% ipython --no-banner

In [1]: import numpy as np

In [2]: from numpy import linalg as LA

In [3]: np.set_printoptions(precision=3, suppress=True, linewidth=160, sign=" ")

In [4]: feats = np.array([[-2.0, 1.0, 1.0, 1.0, 1.0, 1.0, 1.0],
   ...:     [1.0, -2.0, 1.0, 1.0, 1.0, 1.0, 1.0],
   ...:     [1.0, 1.0, -2.0, 1.0, 1.0, 1.0, 1.0],
   ...:     [1.0, 1.0, 1.0, -2.0, 1.0, 1.0, 1.0],
   ...:     [1.0, 1.0, 1.0, 1.0, -2.0, 1.0, 1.0],
   ...:     [1.0, 1.0, 1.0, 1.0, 1.0, -2.0, 1.0],
   ...:     [1.0, 1.0, 1.0, 1.0, 1.0, 1.0, -2.0]])

In [5]: feats @ (-1.0) ** np.arange(7)
Out[5]: array([-2.,  4., -2.,  4., -2.,  4., -2.])

In [6]: np.fft.fft(feats[0])
Out[6]: array([ 4.+0.j, -3.+0.j, -3.+0.j, -3.+0.j, -3.+0.j, -3.+0.j, -3.+0.j])

In [7]: x0 = np.array([0, 2, 0, 0, 2, 0, 2])

In [8]: h1 = np.maximum(feats @ x0, 0)

In [9]: feats.T @ h1
Out[9]: array([  6.,  24.,   6.,   6.,  24.,   6.,  24.])

In [10]: np.maximum(feats @ x0, 0) - np.maximum(-feats @ x0, 0)
Out[10]: array([ 6.,  0.,  6.,  6.,  0.,  6.,  0.])

In [11]: np.flatnonzero(h1 > 1e-9)
Out[11]: array([ 0,  2,  3,  5])

In [12]: np.maximum(feats @ (3 * x0), 0)
Out[12]: array([ 18.,   0.,  18.,  18.,   0.,  18.,   0.])

In [13]: u, g = feats[6], feats[1]

In [14]: u @ g
Out[14]: np.float64(1.0)

In [15]: pr = (u @ g) / (u @ u) * u

In [16]: g - pr
Out[16]: array([ 0.9, -2.1,  0.9,  0.9,  0.9,  0.9,  1.2])

In [17]: LA.matrix_rank(np.outer(u, g))
Out[17]: np.int64(1)

In [18]: (g - pr) @ u
Out[18]: np.float64(0.0)

In [19]: round(float(LA.eigvalsh(feats).min()), 3)
Out[19]: -3.0

In [20]: np.all(LA.eigvalsh(feats) > 0)
Out[20]: np.False_

In [21]: rng = np.random.default_rng(236)

In [22]: A2 = feats + rng.integers(-2, 3, (7, 1)) @ rng.integers(-2, 3, (1, 7))

In [23]: A2
Out[23]: 
array([[-2.,  1.,  1.,  1.,  1.,  1.,  1.],
       [ 3., -6., -1.,  3.,  1., -3., -3.],
       [ 3., -3., -4.,  3.,  1., -3., -3.],
       [ 0.,  3.,  2., -3.,  1.,  3.,  3.],
       [ 2., -1.,  0.,  2., -2., -1., -1.],
       [ 3., -3., -1.,  3.,  1., -6., -3.],
       [ 2., -1.,  0.,  2.,  1., -1., -4.]])

In [24]: LA.matrix_rank(A2 - feats, tol=1e-8)
Out[24]: np.int64(1)

In [25]: A2 - feats
Out[25]: 
array([[ 0.,  0.,  0.,  0.,  0.,  0.,  0.],
       [ 2., -4., -2.,  2.,  0., -4., -4.],
       [ 2., -4., -2.,  2.,  0., -4., -4.],
       [-1.,  2.,  1., -1.,  0.,  2.,  2.],
       [ 1., -2., -1.,  1.,  0., -2., -2.],
       [ 2., -4., -2.,  2.,  0., -4., -4.],
       [ 1., -2., -1.,  1.,  0., -2., -2.]])

In [26]: F = np.cumsum(np.array([[4, 2, 8, 5],
    ...:     [6, 1, 5, 3],
    ...:     [5, 7, 4, 4],
    ...:     [1, 4, 5, 5],
    ...:     [0, 0, 2, 5],
    ...:     [7, 1, 1, 6],
    ...:     [1, 0, 8, 6],
    ...:     [1, 6, 3, 4],
    ...:     [1, 8, 0, 1],
    ...:     [1, 8, 5, 5],
    ...:     [6, 2, 4, 3],
    ...:     [5, 3, 6, 9],
    ...:     [3, 5, 2, 5],
    ...:     [9, 9, 5, 9],
    ...:     [2, 6, 4, 2],
    ...:     [2, 5, 4, 2],
    ...:     [6, 6, 9, 3],
    ...:     [8, 7, 0, 3],
    ...:     [4, 1, 0, 3]]), axis=0)

In [27]: F
Out[27]: 
array([[  4,   2,   8,   5],
       [ 10,   3,  13,   8],
       [ 15,  10,  17,  12],
       [ 16,  14,  22,  17],
       [ 16,  14,  24,  22],
       [ 23,  15,  25,  28],
       [ 24,  15,  33,  34],
       [ 25,  21,  36,  38],
       [ 26,  29,  36,  39],
       [ 27,  37,  41,  44],
       [ 33,  39,  45,  47],
       [ 38,  42,  51,  56],
       [ 41,  47,  53,  61],
       [ 50,  56,  58,  70],
       [ 52,  62,  62,  72],
       [ 54,  67,  66,  74],
       [ 60,  73,  75,  77],
       [ 68,  80,  75,  80],
       [ 72,  81,  75,  83]])

In [28]: cen = (F - F.mean(axis=0)) / F.std(axis=0)

In [29]: np.argwhere(np.abs(cen) > 2)
Out[29]: array([], shape=(0, 2), dtype=int64)

In [30]: b = LA.lstsq(np.delete(cen, 2, axis=1), cen[:, 2])[0]

In [31]: np.round(1 - np.var(cen[:, 2] - np.delete(cen, 2, axis=1) @ b), 3)
Out[31]: np.float64(0.992)

In [32]: W0 = np.eye(3, dtype=int)[rng.permutation(3)] * np.array([2, -1, -1])

In [33]: W0
Out[33]: 
array([[ 0, -1,  0],
       [ 2,  0,  0],
       [ 0,  0, -1]])

In [34]: np.round(LA.norm(W0, 2), 3)
Out[34]: np.float64(2.0)

In [35]: W0[0] @ W0[2]
Out[35]: np.int64(0)

In [36]: round(float(LA.norm(W0, 1)), 3), round(float(LA.norm(W0, np.inf)), 3)
Out[36]: (2.0, 2.0)

In [37]: A = 0.2 ** np.abs(np.subtract.outer(np.arange(5), np.arange(5)))

In [38]: A
Out[38]: 
array([[ 1.   ,  0.2  ,  0.04 ,  0.008,  0.002],
       [ 0.2  ,  1.   ,  0.2  ,  0.04 ,  0.008],
       [ 0.04 ,  0.2  ,  1.   ,  0.2  ,  0.04 ],
       [ 0.008,  0.04 ,  0.2  ,  1.   ,  0.2  ],
       [ 0.002,  0.008,  0.04 ,  0.2  ,  1.   ]])

In [39]: z = rng.permutation(5)

In [40]: A2 = A[:, z] * rng.choice([-1, 1], 5)

In [41]: A2
Out[41]: 
array([[-0.008, -0.2  , -0.002, -0.04 , -1.   ],
       [-0.04 , -1.   , -0.008, -0.2  , -0.2  ],
       [-0.2  , -0.2  , -0.04 , -1.   , -0.04 ],
       [-1.   , -0.04 , -0.2  , -0.2  , -0.008],
       [-0.2  , -0.008, -1.   , -0.04 , -0.002]])

In [42]: Uu, _, Vt = LA.svd(A.T @ A2)

In [43]: z
Out[43]: array([ 3,  1,  4,  2,  0])

In [44]: np.round(LA.lstsq(A, A2)[0], 3) + 0
Out[44]: 
array([[ 0.,  0.,  0.,  0., -1.],
       [ 0., -1.,  0.,  0.,  0.],
       [ 0.,  0.,  0., -1.,  0.],
       [-1.,  0.,  0.,  0.,  0.],
       [ 0.,  0., -1.,  0.,  0.]])

In [45]: w, V = LA.eigh(feats)

In [46]: w
Out[46]: array([-3., -3., -3., -3., -3., -3.,  4.])

In [47]: LA.eigvalsh(feats @ feats)
Out[47]: array([  9.,   9.,   9.,   9.,   9.,   9.,  16.])

In [48]: np.abs(V[:, -1]).round(6).argmax()
Out[48]: np.int64(0)

In [49]: z = rng.permutation(5)

In [50]: z
Out[50]: array([ 0,  2,  1,  4,  3])

In [51]: A2 = A[z][:, z]

In [52]: np.sort(np.abs(LA.eigvals(A2)))
Out[52]: array([ 0.696,  0.786,  0.947,  1.172,  1.399])

In [53]: np.round(LA.det(A2), 3), round(float(LA.det(A[z])), 3)
Out[53]: (np.float64(0.849), 0.849)

In [54]: np.allclose(A2, A)
Out[54]: False

In [55]: A2 = A / np.sqrt((A ** 2).mean(axis=1, keepdims=True))

In [56]: LA.matrix_rank(A2) == LA.matrix_rank(A)
Out[56]: np.True_

In [57]: A2[1]
Out[57]: array([ 0.43 ,  2.15 ,  0.43 ,  0.086,  0.017])

In [58]: A - A.mean(axis=1, keepdims=True)
Out[58]: 
array([[ 0.75 , -0.05 , -0.21 , -0.242, -0.248],
       [-0.09 ,  0.71 , -0.09 , -0.25 , -0.282],
       [-0.256, -0.096,  0.704, -0.096, -0.256],
       [-0.282, -0.25 , -0.09 ,  0.71 , -0.09 ],
       [-0.248, -0.242, -0.21 , -0.05 ,  0.75 ]])

In [59]: LA.norm(A2, axis=1)
Out[59]: array([ 2.236,  2.236,  2.236,  2.236,  2.236])

In [60]: J = np.load("mat.npy")

In [61]: J
Out[61]: 
array([[ 5,  3,  0,  0],
       [ 2,  5,  0,  0],
       [ 0,  0,  5,  3],
       [ 0,  0,  2,  5]])

In [62]: z = rng.permutation(4)

In [63]: A2 = J[:, z] * rng.choice([-1, 1], 4)

In [64]: A2
Out[64]: 
array([[ 0,  0,  5,  3],
       [ 0,  0,  2,  5],
       [-3, -5,  0,  0],
       [-5, -2,  0,  0]])

In [65]: Uu, _, Vt = LA.svd(J.T @ A2)

In [66]: z
Out[66]: array([ 3,  2,  0,  1])

In [67]: np.round(Uu @ Vt, 3) + 0
Out[67]: 
array([[ 0.,  0.,  1.,  0.],
       [ 0.,  0.,  0.,  1.],
       [ 0., -1.,  0.,  0.],
       [-1.,  0.,  0.,  0.]])

In [68]: np.round(LA.lstsq(J, A2)[0], 3) + 0
Out[68]: 
array([[ 0.,  0.,  1.,  0.],
       [ 0.,  0.,  0.,  1.],
       [ 0., -1.,  0.,  0.],
       [-1.,  0.,  0.,  0.]])

In [69]: O, r_ = LA.qr(A2)

In [70]: round(float(abs(r_[0, 0])), 3), np.round(LA.norm(A2[:, 0]), 3)
Out[70]: (5.831, np.float64(5.831))

In [71]: np.allclose(r_.T @ r_, A2.T @ A2)
Out[71]: True

In [72]: np.round(O @ r_, 3) + 0
Out[72]: 
array([[ 0.,  0.,  5.,  3.],
       [ 0.,  0.,  2.,  5.],
       [-3., -5.,  0.,  0.],
       [-5., -2.,  0.,  0.]])

In [73]: O.round(3) + 0
Out[73]: 
array([[ 0.   ,  0.   , -0.928,  0.371],
       [ 0.   ,  0.   , -0.371, -0.928],
       [ 0.514,  0.857,  0.   ,  0.   ],
       [ 0.857, -0.514,  0.   ,  0.   ]])

In [74]: np.abs(np.diag(r_))
Out[74]: array([ 5.831,  3.258,  5.385,  3.528])

In [75]: m1 = np.loadtxt("data.csv", delimiter=",")

In [76]: m1
Out[76]: 
array([[-0.161,  0.182, -0.329, -0.223,  0.493, -0.274,  0.682],
       [ 0.161, -0.155, -0.335,  0.663,  0.564, -0.022, -0.282],
       [ 0.321, -0.228, -0.16 , -0.345,  0.236,  0.797,  0.096],
       [ 0.401,  0.242,  0.441, -0.39 ,  0.488, -0.275, -0.347],
       [ 0.401, -0.77 ,  0.146, -0.014, -0.093, -0.365,  0.286],
       [ 0.682,  0.395, -0.468,  0.019, -0.369, -0.144,  0.044],
       [ 0.241,  0.288,  0.564,  0.489,  0.026,  0.243,  0.491]])

In [77]: u = np.array([1, 0, 3])

In [78]: A2 = W0 + np.outer(u, np.eye(3)[1])

In [79]: LA.matrix_rank(A2 - W0)
Out[79]: np.int64(1)

In [80]: np.round(LA.det(A2) / LA.det(W0), 3), round(float(1 + LA.solve(W0, u)[1]), 3)
Out[80]: (np.float64(-0.0), 0.0)

In [81]: z = rng.permutation(7)

In [82]: z
Out[82]: array([ 4,  6,  1,  5,  0,  3,  2])

In [83]: A2 = m1[z][:, z]

In [84]: np.round(LA.det(A2), 3), round(LA.det(m1[z]), 3)
Out[84]: (np.float64(1.0), np.float64(1.0))

In [85]: A2
Out[85]: 
array([[-0.093,  0.286, -0.77 , -0.365,  0.401, -0.014,  0.146],
       [ 0.026,  0.491,  0.288,  0.243,  0.241,  0.489,  0.564],
       [ 0.564, -0.282, -0.155, -0.022,  0.161,  0.663, -0.335],
       [-0.369,  0.044,  0.395, -0.144,  0.682,  0.019, -0.468],
       [ 0.493,  0.682,  0.182, -0.274, -0.161, -0.223, -0.329],
       [ 0.488, -0.347,  0.242, -0.275,  0.401, -0.39 ,  0.441],
       [ 0.236,  0.096, -0.228,  0.797,  0.321, -0.345, -0.16 ]])

In [86]: np.allclose(A2, m1)
Out[86]: False

In [87]: O = W0.astype(float).copy()

In [88]: for j in range(3):
    ...:     O[:, j] -= O[:, :j] @ (O[:, :j].T @ O[:, j])
    ...:     O[:, j] /= LA.norm(O[:, j])
    ...: 

In [89]: O.T @ O
Out[89]: 
array([[ 1.,  0.,  0.],
       [ 0.,  1.,  0.],
       [ 0.,  0.,  1.]])

In [90]: O.T @ W0
Out[90]: 
array([[ 2.,  0.,  0.],
       [ 0.,  1.,  0.],
       [ 0.,  0.,  1.]])

In [91]: O, V = LA.qr(m1[:, :3])[0], LA.qr(m1[:, 3:])[0]

In [92]: sv = LA.svd(O.T @ V, compute_uv=False)

In [93]: round(LA.norm(O @ O.T - V @ V.T, 2), 3)
Out[93]: np.float64(1.0)

In [94]: np.degrees(np.arccos(sv.clip(0, 1)))
Out[94]: array([ 90.,  90.,  90.])

In [95]: (sv > 0.9).sum()
Out[95]: np.int64(0)

In [96]: np.round(m1 @ m1.T, 3) + 0
Out[96]: 
array([[ 1.,  0.,  0.,  0.,  0.,  0.,  0.],
       [ 0.,  1.,  0.,  0.,  0.,  0.,  0.],
       [ 0.,  0.,  1.,  0.,  0.,  0.,  0.],
       [ 0.,  0.,  0.,  1.,  0.,  0.,  0.],
       [ 0.,  0.,  0.,  0.,  1.,  0.,  0.],
       [ 0.,  0.,  0.,  0.,  0.,  1.,  0.],
       [ 0.,  0.,  0.,  0.,  0.,  0.,  1.]])

In [97]: LA.pinv(m1)
Out[97]: 
array([[-0.161,  0.161,  0.321,  0.401,  0.401,  0.682,  0.241],
       [ 0.182, -0.155, -0.228,  0.242, -0.77 ,  0.395,  0.288],
       [-0.329, -0.335, -0.16 ,  0.441,  0.146, -0.468,  0.564],
       [-0.223,  0.663, -0.345, -0.39 , -0.014,  0.019,  0.489],
       [ 0.493,  0.564,  0.236,  0.488, -0.093, -0.369,  0.026],
       [-0.274, -0.022,  0.797, -0.275, -0.365, -0.144,  0.243],
       [ 0.682, -0.282,  0.096, -0.347,  0.286,  0.044,  0.491]])

In [98]: np.round(m1.T @ m1, 3) + 0
Out[98]: 
array([[ 1.,  0.,  0.,  0.,  0.,  0.,  0.],
       [ 0.,  1.,  0.,  0.,  0.,  0.,  0.],
       [ 0.,  0.,  1.,  0.,  0.,  0.,  0.],
       [ 0.,  0.,  0.,  1.,  0.,  0.,  0.],
       [ 0.,  0.,  0.,  0.,  1.,  0.,  0.],
       [ 0.,  0.,  0.,  0.,  0.,  1.,  0.],
       [ 0.,  0.,  0.,  0.,  0.,  0.,  1.]])

In [99]: K = np.array([[5, 3, 0, 4],
    ...:     [4, 0, 2, 5],
    ...:     [3, 5, 1, 3],
    ...:     [3, 2, 2, 1],
    ...:     [0, 4, 3, 2],
    ...:     [5, 5, 5, 4],
    ...:     [1, 2, 2, 5]])

In [100]: K[3] = K[1]

In [101]: K
Out[101]: 
array([[ 5,  3,  0,  4],
       [ 4,  0,  2,  5],
       [ 3,  5,  1,  3],
       [ 4,  0,  2,  5],
       [ 0,  4,  3,  2],
       [ 5,  5,  5,  4],
       [ 1,  2,  2,  5]])

In [102]: O, r_ = LA.qr(K)

In [103]: round(float(abs(r_[0, 0])), 3), np.round(LA.norm(K[:, 0]), 3)
Out[103]: (9.592, np.float64(9.592))

In [104]: np.allclose(r_.T @ r_, K.T @ K)
Out[104]: True

In [105]: np.round(O @ r_, 3) + 0
Out[105]: 
array([[ 5.,  3.,  0.,  4.],
       [ 4.,  0.,  2.,  5.],
       [ 3.,  5.,  1.,  3.],
       [ 4.,  0.,  2.,  5.],
       [ 0.,  4.,  3.,  2.],
       [ 5.,  5.,  5.,  4.],
       [ 1.,  2.,  2.,  5.]])

In [106]: np.round(np.trace(O @ O.T), 3)
Out[106]: np.float64(4.0)

In [107]: A2 = np.c_[K[:, :1] @ np.array([[2]]), np.array([-1, -2, -1, -3, -3, 2, 2])]

In [108]: A2
Out[108]: 
array([[10, -1],
       [ 8, -2],
       [ 6, -1],
       [ 8, -3],
       [ 0, -3],
       [10,  2],
       [ 2,  2]])

In [109]: LA.matrix_rank(A2)
Out[109]: np.int64(2)

In [110]: LA.matrix_rank(np.c_[K, A2])
Out[110]: np.int64(5)
